$ python -q
>>> import numpy as np
>>> import numpy.linalg as la
>>> np.set_printoptions(suppress=True, linewidth=140)
>>> K = np.load("m.npy")
>>> print(K)
[[0 0 0 0 1 0 0 0]
 [0 0 0 1 0 0 0 0]
 [0 0 1 0 0 0 0 0]
 [0 1 0 0 0 0 0 0]
 [0 0 0 0 0 0 1 0]
 [0 0 0 0 0 0 0 1]
 [1 0 0 0 0 0 0 0]
 [0 0 0 0 0 1 0 0]]
>>> # keeps lengths
>>> blk = np.stack([K, 2 * K, K[::-1]])
>>> print(np.einsum("bij,cij->bc", blk, blk))
[[ 8 16  0]
 [16 32  0]
 [ 0  0  8]]
>>> print(la.matrix_rank(blk))
[8 8 8]
>>> print(blk.sum(axis=0))
[[0 0 0 0 3 1 0 0]
 [1 0 0 3 0 0 0 0]
 [0 0 3 0 0 0 0 1]
 [0 3 0 0 0 0 1 0]
 [0 1 0 0 0 0 3 0]
 [0 0 1 0 0 0 0 3]
 [3 0 0 1 0 0 0 0]
 [0 0 0 0 1 3 0 0]]
>>> print(blk.shape)
(3, 8, 8)
>>> print(la.matrix_rank(blk.reshape(3, -1)))
2
>>> print(np.round(la.det(blk), 3))
[  1. 256.   1.]
>>> print(K[:, 3] @ K[:, 6])
0
>>> print(np.round(la.pinv(K), 3))
[[0. 0. 0. 0. 0. 0. 1. 0.]
 [0. 0. 0. 1. 0. 0. 0. 0.]
 [0. 0. 1. 0. 0. 0. 0. 0.]
 [0. 1. 0. 0. 0. 0. 0. 0.]
 [1. 0. 0. 0. 0. 0. 0. 0.]
 [0. 0. 0. 0. 0. 0. 0. 1.]
 [0. 0. 0. 0. 1. 0. 0. 0.]
 [0. 0. 0. 0. 0. 1. 0. 0.]]
>>> print(K @ np.ones(8))
[1. 1. 1. 1. 1. 1. 1. 1.]
>>> print(la.matrix_power(K, 100))
[[0 0 0 0 1 0 0 0]
 [0 1 0 0 0 0 0 0]
 [0 0 1 0 0 0 0 0]
 [0 0 0 1 0 0 0 0]
 [0 0 0 0 0 0 1 0]
 [0 0 0 0 0 1 0 0]
 [1 0 0 0 0 0 0 0]
 [0 0 0 0 0 0 0 1]]
>>> print(la.matrix_power(K, 2))
[[0 0 0 0 0 0 1 0]
 [0 1 0 0 0 0 0 0]
 [0 0 1 0 0 0 0 0]
 [0 0 0 1 0 0 0 0]
 [1 0 0 0 0 0 0 0]
 [0 0 0 0 0 1 0 0]
 [0 0 0 0 1 0 0 0]
 [0 0 0 0 0 0 0 1]]
>>> print(np.round(np.sort(np.abs(la.eigvals(K)))[::-1], 3))
[1. 1. 1. 1. 1. 1. 1. 1.]
>>> pr = np.eye(8)[1]
>>> for _ in range(7):
...     pr = pr @ K
...     print(pr.round(3))
... 
[0. 0. 0. 1. 0. 0. 0. 0.]
[0. 1. 0. 0. 0. 0. 0. 0.]
[0. 0. 0. 1. 0. 0. 0. 0.]
[0. 1. 0. 0. 0. 0. 0. 0.]
[0. 0. 0. 1. 0. 0. 0. 0.]
[0. 1. 0. 0. 0. 0. 0. 0.]
[0. 0. 0. 1. 0. 0. 0. 0.]
>>> O, V = la.qr(K[:, :7])[0], la.qr(K[:, 7:])[0]
>>> sv = la.svd(O.T @ V, compute_uv=False)
>>> print(round(la.norm(O @ O.T - V @ V.T, 2), 3))
1.0
>>> print((sv > 0.9).sum())
0
>>> print(K - K[0])
[[ 0  0  0  0  0  0  0  0]
 [ 0  0  0  1 -1  0  0  0]
 [ 0  0  1  0 -1  0  0  0]
 [ 0  1  0  0 -1  0  0  0]
 [ 0  0  0  0 -1  0  1  0]
 [ 0  0  0  0 -1  0  0  1]
 [ 1  0  0  0 -1  0  0  0]
 [ 0  0  0  0 -1  1  0  0]]
>>> print(K.sum(axis=0))
[1 1 1 1 1 1 1 1]
>>> np.zeros(8, 8)
Traceback (most recent call last):
  File "<python-input-27>", line 1, in <module>
    np.zeros(8, 8)
    ~~~~~~~~^^^^^^
TypeError: Cannot interpret '8' as a data type
>>> print(np.unravel_index(np.abs(K).argmax(), K.shape))
(np.int64(0), np.int64(4))
>>> la.rank(K)
Traceback (most recent call last):
  File "<python-input-29>", line 1, in <module>
    la.rank(K)
    ^^^^^^^
AttributeError: module 'numpy.linalg' has no attribute 'rank'
>>> print(round(la.norm(K), 3))
2.828
>>> print(np.round(la.svd(K, compute_uv=False), 3))
[1. 1. 1. 1. 1. 1. 1. 1.]
>>> print(np.count_nonzero(K))
8
>>> print(np.diff(K, axis=0))
[[ 0  0  0  1 -1  0  0  0]
 [ 0  0  1 -1  0  0  0  0]
 [ 0  1 -1  0  0  0  0  0]
 [ 0 -1  0  0  0  0  1  0]
 [ 0  0  0  0  0  0 -1  1]
 [ 1  0  0  0  0  0  0 -1]
 [-1  0  0  0  0  1  0  0]]
>>> feats = np.loadtxt("a.csv", delimiter=",")
>>> print(feats)
[[ 0. -1.  0.  0.  0.  0.  0.  0.  0.  0.  0.]
 [-1. -1. -1.  0.  0.  0.  0.  0.  0.  0.  0.]
 [ 0. -1.  0. -1.  0.  0.  0.  0.  0.  0.  0.]
 [ 0.  0. -1.  1. -1.  0.  0.  0.  0.  0.  0.]
 [ 0.  0.  0. -1.  1. -1.  0.  0.  0.  0.  0.]
 [ 0.  0.  0.  0. -1.  3. -1.  0.  0.  0.  0.]
 [ 0.  0.  0.  0.  0. -1. -2. -1.  0.  0.  0.]
 [ 0.  0.  0.  0.  0.  0. -1. -4. -1.  0.  0.]
 [ 0.  0.  0.  0.  0.  0.  0. -1. -5. -1.  0.]
 [ 0.  0.  0.  0.  0.  0.  0.  0. -1.  5. -1.]
 [ 0.  0.  0.  0.  0.  0.  0.  0.  0. -1. -2.]]
>>> # symmetric
>>> print(np.trace(feats))
-4.0
>>> print(np.round(la.matrix_power(feats, 2), 3))
[[ 1.  1.  1.  0.  0.  0.  0.  0.  0.  0.  0.]
 [ 1.  3.  1.  1.  0.  0.  0.  0.  0.  0.  0.]
 [ 1.  1.  2. -1.  1.  0.  0.  0.  0.  0.  0.]
 [ 0.  1. -1.  3. -2.  1.  0.  0.  0.  0.  0.]
 [ 0.  0.  1. -2.  3. -4.  1.  0.  0.  0.  0.]
 [ 0.  0.  0.  1. -4. 11. -1.  1.  0.  0.  0.]
 [ 0.  0.  0.  0.  1. -1.  6.  6.  1.  0.  0.]
 [ 0.  0.  0.  0.  0.  1.  6. 18.  9.  1.  0.]
 [ 0.  0.  0.  0.  0.  0.  1.  9. 27.  0.  1.]
 [ 0.  0.  0.  0.  0.  0.  0.  1.  0. 27. -3.]
 [ 0.  0.  0.  0.  0.  0.  0.  0.  1. -3.  5.]]
>>> feats.inv()
Traceback (most recent call last):
  File "<python-input-39>", line 1, in <module>
    feats.inv()
    ^^^^^^^^^
AttributeError: 'numpy.ndarray' object has no attribute 'inv'
>>> print(feats @ feats)
[[ 1.  1.  1.  0.  0.  0.  0.  0.  0.  0.  0.]
 [ 1.  3.  1.  1.  0.  0.  0.  0.  0.  0.  0.]
 [ 1.  1.  2. -1.  1.  0.  0.  0.  0.  0.  0.]
 [ 0.  1. -1.  3. -2.  1.  0.  0.  0.  0.  0.]
 [ 0.  0.  1. -2.  3. -4.  1.  0.  0.  0.  0.]
 [ 0.  0.  0.  1. -4. 11. -1.  1.  0.  0.  0.]
 [ 0.  0.  0.  0.  1. -1.  6.  6.  1.  0.  0.]
 [ 0.  0.  0.  0.  0.  1.  6. 18.  9.  1.  0.]
 [ 0.  0.  0.  0.  0.  0.  1.  9. 27.  0.  1.]
 [ 0.  0.  0.  0.  0.  0.  0.  1.  0. 27. -3.]
 [ 0.  0.  0.  0.  0.  0.  0.  0.  1. -3.  5.]]
>>> print(np.round(np.sort(np.abs(la.eigvals(feats))), 3))
[0.258 0.615 0.913 1.726 2.071 2.095 2.134 3.635 3.825 5.237 5.766]
>>> print(np.allclose(feats, feats.T))
True
>>> print((feats + feats.T) / 2)
[[ 0. -1.  0.  0.  0.  0.  0.  0.  0.  0.  0.]
 [-1. -1. -1.  0.  0.  0.  0.  0.  0.  0.  0.]
 [ 0. -1.  0. -1.  0.  0.  0.  0.  0.  0.  0.]
 [ 0.  0. -1.  1. -1.  0.  0.  0.  0.  0.  0.]
 [ 0.  0.  0. -1.  1. -1.  0.  0.  0.  0.  0.]
 [ 0.  0.  0.  0. -1.  3. -1.  0.  0.  0.  0.]
 [ 0.  0.  0.  0.  0. -1. -2. -1.  0.  0.  0.]
 [ 0.  0.  0.  0.  0.  0. -1. -4. -1.  0.  0.]
 [ 0.  0.  0.  0.  0.  0.  0. -1. -5. -1.  0.]
 [ 0.  0.  0.  0.  0.  0.  0.  0. -1.  5. -1.]
 [ 0.  0.  0.  0.  0.  0.  0.  0.  0. -1. -2.]]
>>> la.determinant(feats)
Traceback (most recent call last):
  File "<python-input-44>", line 1, in <module>
    la.determinant(feats)
    ^^^^^^^^^^^^^^
AttributeError: module 'numpy.linalg' has no attribute 'determinant'
>>> rng = np.random.default_rng(9593)
>>> z = rng.permutation(11)
>>> M2 = feats[:, z] * rng.choice([-1, 1], 11)
>>> print(M2)
[[-0.  0. -0.  1.  0. -0. -0. -0.  0. -0.  0.]
 [-0.  0. -0.  1.  0. -0. -0. -0.  0.  1. -1.]
 [-0.  0. -0.  1.  0. -0. -0. -0. -1. -0.  0.]
 [-0.  0.  1. -0.  0. -0. -0. -0.  1.  1.  0.]
 [-0.  0. -1. -0.  0.  1. -0. -0. -1. -0.  0.]
 [-0.  0.  1. -0.  0. -3.  1. -0.  0. -0.  0.]
 [-0.  0. -0. -0. -1.  1.  2. -0.  0. -0.  0.]
 [-0. -1. -0. -0. -4. -0.  1. -0.  0. -0.  0.]
 [-0. -5. -0. -0. -1. -0. -0.  1.  0. -0.  0.]
 [ 1. -1. -0. -0.  0. -0. -0. -5.  0. -0.  0.]
 [ 2.  0. -0. -0.  0. -0. -0.  1.  0. -0.  0.]]
>>> left, _, Vh = la.svd(feats.T @ M2)
>>> print(np.round(left @ Vh, 3) + 0)
[[ 0.  0.  0.  0.  0.  0.  0.  0.  0.  0.  1.]
 [ 0.  0.  0. -1.  0.  0.  0.  0.  0.  0.  0.]
 [ 0.  0.  0.  0.  0.  0.  0.  0.  0. -1.  0.]
 [ 0.  0.  0.  0.  0.  0.  0.  0.  1.  0.  0.]
 [ 0.  0. -1.  0.  0.  0.  0.  0.  0.  0.  0.]
 [ 0.  0.  0.  0.  0. -1.  0.  0.  0.  0.  0.]
 [ 0.  0.  0.  0.  0.  0. -1.  0.  0.  0.  0.]
 [ 0.  0.  0.  0.  1.  0.  0.  0.  0.  0.  0.]
 [ 0.  1.  0.  0.  0.  0.  0.  0.  0.  0.  0.]
 [ 0.  0.  0.  0.  0.  0.  0. -1.  0.  0.  0.]
 [-1.  0.  0.  0.  0.  0.  0.  0.  0.  0.  0.]]
>>> O, R = la.qr(M2)
>>> print(np.trace(O @ O.T))
11.0
>>> print(O.shape, R.shape)
(11, 11) (11, 11)
>>> print(np.allclose(R.T @ R, M2.T @ M2))
True
>>> print(np.round(O @ R, 3) + 0)
[[ 0.  0.  0.  1.  0.  0.  0.  0.  0.  0.  0.]
 [ 0.  0.  0.  1.  0.  0.  0.  0.  0.  1. -1.]
 [ 0.  0.  0.  1.  0.  0.  0.  0. -1.  0.  0.]
 [ 0.  0.  1.  0.  0.  0.  0.  0.  1.  1.  0.]
 [ 0.  0. -1.  0.  0.  1.  0.  0. -1.  0.  0.]
 [ 0.  0.  1.  0.  0. -3.  1.  0.  0.  0.  0.]
 [ 0.  0.  0.  0. -1.  1.  2.  0.  0.  0.  0.]
 [ 0. -1.  0.  0. -4.  0.  1.  0.  0.  0.  0.]
 [ 0. -5.  0.  0. -1.  0.  0.  1.  0.  0.  0.]
 [ 1. -1.  0.  0.  0.  0.  0. -5.  0.  0.  0.]
 [ 2.  0.  0.  0.  0.  0.  0.  1.  0.  0.  0.]]
>>> r0 = np.array([3, -3, 2, 2, 2, -1, -2, 1])
>>> M2 = K + np.outer(r0, np.eye(8)[4])
>>> print(round(float(la.det(M2) / la.det(K)), 3), np.round(1 + la.solve(K, r0)[4], 3))
4.0 4.0
>>> print(M2)
[[ 0.  0.  0.  0.  4.  0.  0.  0.]
 [ 0.  0.  0.  1. -3.  0.  0.  0.]
 [ 0.  0.  1.  0.  2.  0.  0.  0.]
 [ 0.  1.  0.  0.  2.  0.  0.  0.]
 [ 0.  0.  0.  0.  2.  0.  1.  0.]
 [ 0.  0.  0.  0. -1.  0.  0.  1.]
 [ 1.  0.  0.  0. -2.  0.  0.  0.]
 [ 0.  0.  0.  0.  1.  1.  0.  0.]]
>>> print(la.matrix_rank(M2 - K))
1
>>> M = np.load("data.npy")
>>> print(M)
[[ 0.  0. -1. -2. -1. -2.  0.  0.  0.  0.  0.  0.  0.]
 [-1. -2. -1.  2. -1. -1.  0.  0.  0.  0.  0.  0.  0.]
 [ 0.  2. -1.  1. -2.  0.  0.  0.  0.  0.  0.  0.  0.]
 [ 1.  2.  1.  1.  2.  2.  0.  0.  0.  0.  0.  0.  0.]
 [ 1.  0. -1. -2. -2.  1.  0.  0.  0.  0.  0.  0.  0.]
 [ 2.  0. -1. -1.  1. -2.  0.  0.  0.  0.  0.  0.  0.]
 [ 0.  0.  0.  0.  0.  0.  4.  4.  4.  1.  0.  1.  3.]
 [ 0.  0.  0.  0.  0.  0.  5.  1.  3.  4.  0.  2.  1.]
 [ 0.  0.  0.  0.  0.  0.  4.  5.  4.  3.  1.  1.  0.]
 [ 0.  0.  0.  0.  0.  0.  5.  0.  1.  1.  0.  0.  3.]
 [ 0.  0.  0.  0.  0.  0.  1.  2.  5.  3.  1.  3.  3.]
 [ 0.  0.  0.  0.  0.  0.  1.  4.  5.  2.  3.  5.  4.]
 [ 0.  0.  0.  0.  0.  0.  4.  2.  2.  3.  4.  0.  5.]]
>>> # splits into 2 blocks
>>> M2 = M + rng.integers(-2, 3, (13, 11)) @ rng.integers(-2, 3, (11, 13))
>>> print(M2)
[[-10.   0.  -1.  -5.   3.  -7.  -2.   1. -11.   9.   3.  -3.   1.]
 [  6.  -4.   6.   3.   8.   7.   9.  10.  -5.   5.   5.   6.   8.]
 [-10.  -4.  -4.  -6.  -7.  -2.   1. -11.  -8.  -6.   5. -14.  -7.]
 [ -6.  -1.  -2.   0.  11.  -2.  -4.   8.  -6.   9.   6.   0.  -2.]
 [  3.   5.  -3.  -4.  12.   9.   0.   3.   8.   6.   1.   4.   2.]
 [ 11.  -1.  -4.   1.  11.   3.  -4.   1.   9. -10.   4.  -1.   1.]
 [  2.  -6.  10.   3.   6.   5.  14.   9.   4.   8.   0.  -6.   1.]
 [ -1.  -3.  10.   5.   0.  -3.   5.   3.  -2.  11.  -2.  10.  -1.]
 [ -2.  -4.  11.  -8.  -4.  -1.   5.   8.  -9.  11.  -5.  -4.   0.]
 [  6.  11.   4. -12.  -3.  14.   8.  -5.   1.   3.  -3.   6.  14.]
 [  0.  11.  -4.   9.   1.  -9.  -3.   2.  19.   8. -15.   1.   4.]
 [ -4.  20.  -6.  -3.   7.  -1.  -3.   2.   6.  14.  -2.  10.  15.]
 [  7.   5.  -5.   4.   0.   0.   3.   3.  10.  -5.   1.  -3.  14.]]
>>> print(np.abs(M2 - M).sum(axis=1))
[52. 82. 85. 62. 57. 60. 63. 48. 66. 80. 76. 81. 54.]
>>> M2 = np.array([[0, 2],
...     [0, 2],
...     [-1, 2],
...     [1, 2],
...     [1, 2],
...     [-1, 0],
...     [-1, 2],
...     [2, 3],
...     [-3, -3],
...     [2, -3],
...     [3, 3],
...     [-2, 0],
...     [0, 0]])
>>> print(la.matrix_rank(M @ M2))
2
>>> print(M2.T @ M.T)
[[  0.   3.   0.   0.  -4.   3.  -8.  -8.   1.  -6.  -9.  -5.  12.]
 [ -8.  -6.   0.  14.  -8.   2.   5.  -8.   5.   4. -13.   2.  11.]]
>>> print(np.einsum("ij,ij->i", M, M))
[10. 12. 10. 15. 11. 11. 59. 56. 68. 36. 58. 96. 74.]
>>> print(la.matrix_rank(np.vstack([M, M2.T])))
13
>>> print(np.vstack([M, M2.T]).shape)
(15, 13)
>>> z = rng.permutation(13)
>>> print(z)
[ 5  1  3  7  4  2 12  8  0  9 11  6 10]
>>> M2 = M[z][:, z]
>>> print(np.diag(M2))
[-2. -2.  1.  1. -2. -1.  5.  4.  0.  1.  5.  4.  1.]
>>> M2 = la.inv(M)
>>> print(round(la.cond(M), 3))
111.093
>>> print(round(la.slogdet(M)[0], 3))
-1.0
>>> print(np.allclose(M2, M.T))
False
>>> E = np.load("test4.npy")
>>> print(E)
[[ -0.4  -0.5  -1.    0.8   0.   -0.7   0.7  -0.7   1.6  -0.7   0.4]
 [  1.1   0.4   0.6   0.   -1.3   0.5   2.3  -1.2  -0.2  -0.9  -0.2]
 [  1.5  -1.   -0.7  -2.1   0.   -1.    0.8   0.3  -0.5   0.9   0.5]
 [ -0.2  -0.8   0.5   1.    0.    1.3  -0.6   1.4   0.7   1.7  -0.4]
 [  1.6  -0.3   1.3   0.4   0.5  -0.5   1.4   0.9   1.7  -1.6  -0.8]
 [ -1.1  -0.7   0.2  -0.4  -0.7   1.4   1.5   0.1  -0.2   0.1  -1.1]
 [  1.4  -1.4  -0.2  -1.4  -1.5  -0.4  -0.9   0.5  -3.9   0.1  -0.8]
 [ -1.7   0.2  -2.4   0.9  -0.7  -1.    1.4   1.3   0.3  -2.1   1. ]
 [ -1.8   0.8   0.8  -0.2   0.2   0.   -0.5  -0.6   1.6  -1.4   1.2]
 [  0.7  -1.3   0.1  -2.7  -0.7   0.    0.8   0.5   0.5  -2.6   0.1]
 [  0.4   0.3   1.1  -1.9   0.7   0.5  -1.    1.7   0.3  -0.3  -1. ]
 [  1.4  -1.1   1.5   0.    1.3  -0.5   0.1  -0.5  -0.4  -0.5   0.2]
 [ -0.2  -0.8  -0.2   1.1  -0.5   0.6   1.1  -0.3   0.   -0.2  -0.4]
 [  0.5   1.4  -0.8   0.3  -0.8   1.5  -1.1   0.3  -0.3  -0.4   0.7]
 [ -2.4   0.2   0.    0.6   1.1   1.6  -0.3  -1.1   0.3   0.6   0.5]
 [ -0.7   0.7   0.8  -0.2   0.8  -1.5   0.6  -0.9  -0.1   0.1   1.5]
 [  0.4   2.2  -0.2  -1.4  -1.4   0.1   1.2   0.4  -1.    0.3   0.8]
 [ -1.5   0.3  -0.4   1.2  -1.6  -0.1   0.   -0.1   1.4   0.7   2.2]
 [ -1.1  -0.3  -0.3  -1.4   0.6  -1.4   0.2  -0.4   0.7  -0.1   0.1]
 [  4.   10.   -4.   -7.    2.   10.  -19.   -3.   12.    7.   19. ]
 [  0.4   0.4   0.4   0.1   0.    0.6   0.4  -0.7   2.3  -1.1   0. ]
 [  0.4  -0.5  -1.1  -1.1  -1.5   0.3   0.4  -1.   -1.9   0.    2. ]
 [ -1.   -0.1   0.2  -0.3  -0.2  -0.2   0.2  -1.6   0.1  -0.1  -0.4]
 [ -0.4   1.1   0.3   0.2   0.9   0.6   1.    0.5  -1.5   1.3   0.5]
 [ -0.4   0.    0.1   1.2   0.4  -0.5   0.    0.3  -1.    0.8  -0.8]
 [  0.6  -0.2  -1.1   0.   -0.1   0.4  -1.    0.4   0.2   0.6   1.2]
 [ -0.1  -1.4  -0.5   1.9   1.2   0.7   0.8  -0.3   1.1  -0.5   1. ]
 [ -0.2  -0.8   0.4  -1.5   0.6  -1.4   1.4   1.7  -0.3   0.9   1.1]
 [  0.   -0.3   0.8  -1.   -1.5  -0.5   1.   -1.1  -1.   -1.5   0.5]
 [ -0.2  -0.1   1.3   1.3  -1.5   0.   -0.8   0.    0.3   0.7  -0.9]
 [ -0.2  -1.   -0.7   0.1   1.9   0.    0.9   1.    0.4  -1.1  -0.1]]
>>> z = E[:, 2] > np.median(E[:, 2])
>>> r0 = E[z].mean(axis=0) - E[~z].mean(axis=0)
>>> print(r0.round(3))
[-0.138 -0.383  1.517  0.351  0.08  -0.573  1.324  0.09  -0.347 -0.38  -1.597]
